In [1]: import numpy as np

In [2]: np.set_printoptions(precision=2, suppress=True, linewidth=160, sign=" ")

In [3]: data = np.load("data.npy")

In [4]: print(data)
[[ 2. -2.  0.]
 [-2.  1. -2.]
 [ 0. -2.  2.]]

In [5]: A2 = data / np.linalg.norm(data, axis=1, keepdims=True)

In [6]: G = A2 @ A2.T

In [7]: print(np.argwhere(np.triu(np.abs(G) > 0.95, 1)))
[]

In [8]: print((np.abs(G) > 0.9).astype(int))
[[ 1  0  0]
 [ 0  1  0]
 [ 0  0  1]]

In [9]: print((G - 2 * np.eye(3)).round(6).argmax(axis=1))
[ 2  0  0]

In [10]: P = np.triu(np.array([[3, 3, -2], [-2, 2, 2], [3, 2, -2]]), 1) + np.eye(3)

In [11]: A2 = P @ data @ np.linalg.inv(P)

In [12]: print(np.linalg.matrix_rank(A2))
3

In [13]: print(round(np.linalg.eigvalsh(data).min(), 2))
-1.37

In [14]: print([round(float(np.linalg.det(data[:i, :i])), 2) + 0 for i in range(1, 4)])
[2.0, -2.0, -12.0]

In [15]: w, vecs = np.linalg.eigh(data)

In [16]: print(np.round(np.linalg.eigvalsh(data + -2 * np.eye(3)), 2) + 0)
[-3.37  0.    2.37]

In [17]: print(np.unique(w.round(6) + 0, return_counts=True)[1])
[ 1  1  1]

In [18]: print(np.round(vecs.T @ vecs, 2) + 0)
[[ 1.  0.  0.]
 [ 0.  1.  0.]
 [ 0.  0.  1.]]

In [19]: print(w.sum(), np.trace(data))
5.0 5.0

In [20]: print(np.abs(vecs[:, -1]))
[ 0.54  0.64  0.54]

In [21]: print(np.round(vecs @ np.diag(w) @ vecs.T, 2) + 0)
[[ 2. -2.  0.]
 [-2.  1. -2.]
 [ 0. -2.  2.]]

In [22]: print(w)
[-1.37  2.    4.37]

In [23]: print((w > 1e-8).sum(), (w < -1e-8).sum())
2 1

In [24]: print(np.abs(vecs[:, -1]).round(6).argmax())
1

In [25]: M = np.load("layer16.npy")

In [26]: print(M)
[[ 0. -3.  1.]
 [-3.  0.  0.]
 [ 1.  0.  0.]]

In [27]: print(np.round(np.linalg.svd(M, compute_uv=False), 2) + 0)
[ 3.16  3.16  0.  ]

In [28]: print(np.linalg.matrix_rank(M))
2

In [29]: print(np.unravel_index(np.abs(M).argmax(), M.shape))
(np.int64(0), np.int64(1))

In [30]: w, vecs = np.linalg.eigh(M)

In [31]: x = np.array([0, 1, 2])

In [32]: print(np.abs(M).sum(axis=1).max(), round(np.abs(w).max(), 2))
4.0 3.16

In [33]: print(vecs * np.maximum(w, 0) @ vecs.T)
[[ 1.58 -1.5   0.5 ]
 [-1.5   1.42 -0.47]
 [ 0.5  -0.47  0.16]]

In [34]: print(np.round(vecs * np.abs(w) @ vecs.T, 2) + 0)
[[ 3.16  0.    0.  ]
 [ 0.    2.85 -0.95]
 [ 0.   -0.95  0.32]]

In [35]: print((np.sign(vecs[:, -1].round(6)) == np.sign(vecs[0, -1].round(6))).astype(int))
[ 1  0  1]

In [36]: print(np.linalg.eigvalsh(M[1:, 1:]))
[ 0.  0.]

In [37]: K = np.loadtxt("case4.csv", delimiter=",")

In [38]: print(K)
[[ 0.  1.  2.]
 [ 2.  0.  1.]
 [ 2.  0.  2.]
 [ 2.  1.  3.]]

In [39]: q = K.astype(float).copy()

In [40]: for j in range(3):
    ...:     q[:, j] -= q[:, :j] @ (q[:, :j].T @ q[:, j])
    ...:     q[:, j] /= np.linalg.norm(q[:, j])
    ...: 

In [41]: print(q)
[[ 0.    0.77  0.26]
 [ 0.58 -0.26 -0.52]
 [ 0.58 -0.26  0.77]
 [ 0.58  0.52 -0.26]]

In [42]: print(np.round(q.T @ K, 2) + 0)
[[ 3.46  0.58  3.46]
 [ 0.    1.29  2.32]
 [ 0.    0.    0.77]]

In [43]: x = np.array([0, 1, 1])

In [44]: y = K @ x

In [45]: print(np.round(np.linalg.solve(K.T @ K, K.T @ y), 2) + 0)
[ 0.  1.  1.]

In [46]: rng = np.random.default_rng(919)

In [47]: y = y + 0.3 * rng.normal(size=4)

In [48]: print(y)
[ 3.23  0.95  1.84  3.67]

In [49]: coef, *_ = np.linalg.lstsq(K, y)

In [50]: print(np.round(K.T @ (y - K @ coef), 2) + 0)
[ 0.  0.  0.]

In [51]: print([round(float(np.linalg.norm(np.linalg.solve(K.T @ K + lam * np.eye(3), K.T @ y))), 2) for lam in (0, 1, 10, 100)])
[1.42, 1.21, 0.74, 0.21]

In [52]: print(coef)
[-0.14  0.93  1.06]

In [53]: w1 = np.array([[0, 3], [1, 0], [0, 2]])

In [54]: coef = np.array([3, 3])

In [55]: hid = np.maximum(K @ w1 + coef, 0)

In [56]: print(np.linalg.matrix_rank(hid))
2

In [57]: basis = np.array([[0, 1], [-1, -1]])

In [58]: print(hid @ basis)
[[ -7.  -3.]
 [-11.  -8.]
 [-13. -10.]
 [-15. -11.]]

In [59]: print((hid @ basis).round(6).argmax(axis=1))
[ 1  1  1  1]

In [60]: print(w1 @ basis)
[[-3 -3]
 [ 0  1]
 [-2 -2]]

In [61]: A2 = np.c_[K[:, :1] @ np.array([[2]]), np.array([7, 3, 7, 2])]

In [62]: print(A2)
[[ 0.  7.]
 [ 4.  3.]
 [ 4.  7.]
 [ 4.  2.]]

In [63]: print(np.linalg.matrix_rank(A2))
2

In [64]: print(np.abs(K).max())
3.0

In [65]: print(K.mean(axis=0))
[ 1.5  0.5  2. ]

In [66]: basis = np.array([[4, -2, 5], [8, 6, 8]])

In [67]: E = rng.normal(size=(18, 2)) @ basis + np.array([0, 3, 1])

In [68]: print(E)
[[  7.89   0.74  10.53]
 [  2.09   0.29   3.95]
 [-14.8    0.71 -15.56]
 [ -6.33   5.84  -6.85]
 [  3.4    2.52   5.01]
 [-10.78  -4.81  -9.83]
 [-10.74   3.78 -11.51]
 [-11.9    1.54 -12.39]
 [-13.12  -0.76 -13.33]
 [-12.07   0.17 -12.32]
 [ 12.82   8.4   14.67]
 [ -9.13  -1.4   -8.62]
 [ 21.35  13.85  23.39]
 [ -1.04   0.32   0.34]
 [  1.49   3.26   2.66]
 [  7.43   6.72   8.8 ]
 [ 16.13  15.32  17.08]
 [-22.71 -13.15 -21.89]]

In [69]: G = np.cov(E, rowvar=False)

In [70]: print(np.polyfit(E[:, 0], E[:, 1], 1))
[ 0.44  3.38]

In [71]: print(G)
[[ 145.74   63.61  154.88]
 [  63.61   41.51   64.85]
 [ 154.88   64.85  165.15]]

In [72]: print(G.shape)
(3, 3)

In [73]: print(np.corrcoef(E.T))
[[ 1.    0.82  1.  ]
 [ 0.82  1.    0.78]
 [ 1.    0.78  1.  ]]

In [74]: print(np.argwhere(np.triu(np.abs(np.corrcoef(E.T)) > 0.8, 1)))
[[ 0  1]
 [ 0  2]]

In [75]: print(np.argsort(-E.std(axis=0).round(6), kind="stable"))
[ 2  0  1]

In [76]: X = np.load("out4.npy")

In [77]: print(X)
[[ 2.  4.  0.  0.]
 [ 4.  2.  4.  0.]
 [ 0.  4.  4.  4.]
 [ 0.  0.  4.  1.]]

In [78]: # equal to its transpose

In [79]: w, vecs = np.linalg.eigh(X)

In [80]: print(np.round(vecs.T @ vecs, 2) + 0)
[[ 1.  0.  0.  0.]
 [ 0.  1.  0.  0.]
 [ 0.  0.  1.  0.]
 [ 0.  0.  0.  1.]]

In [81]: print(np.linalg.svd(X, compute_uv=False))
[ 9.18  4.49  4.    0.68]

In [82]: print(w.sum(), np.trace(X))
9.0 9.0

In [83]: print(np.round(vecs @ np.diag(w) @ vecs.T, 2) + 0)
[[ 2.  4.  0.  0.]
 [ 4.  2.  4.  0.]
 [ 0.  4.  4.  4.]
 [ 0.  0.  4.  1.]]

In [84]: print(np.round(vecs.T @ X @ vecs, 2) + 0)
[[-4.    0.    0.    0.  ]
 [ 0.   -0.68  0.    0.  ]
 [ 0.    0.    4.49  0.  ]
 [ 0.    0.    0.    9.18]]
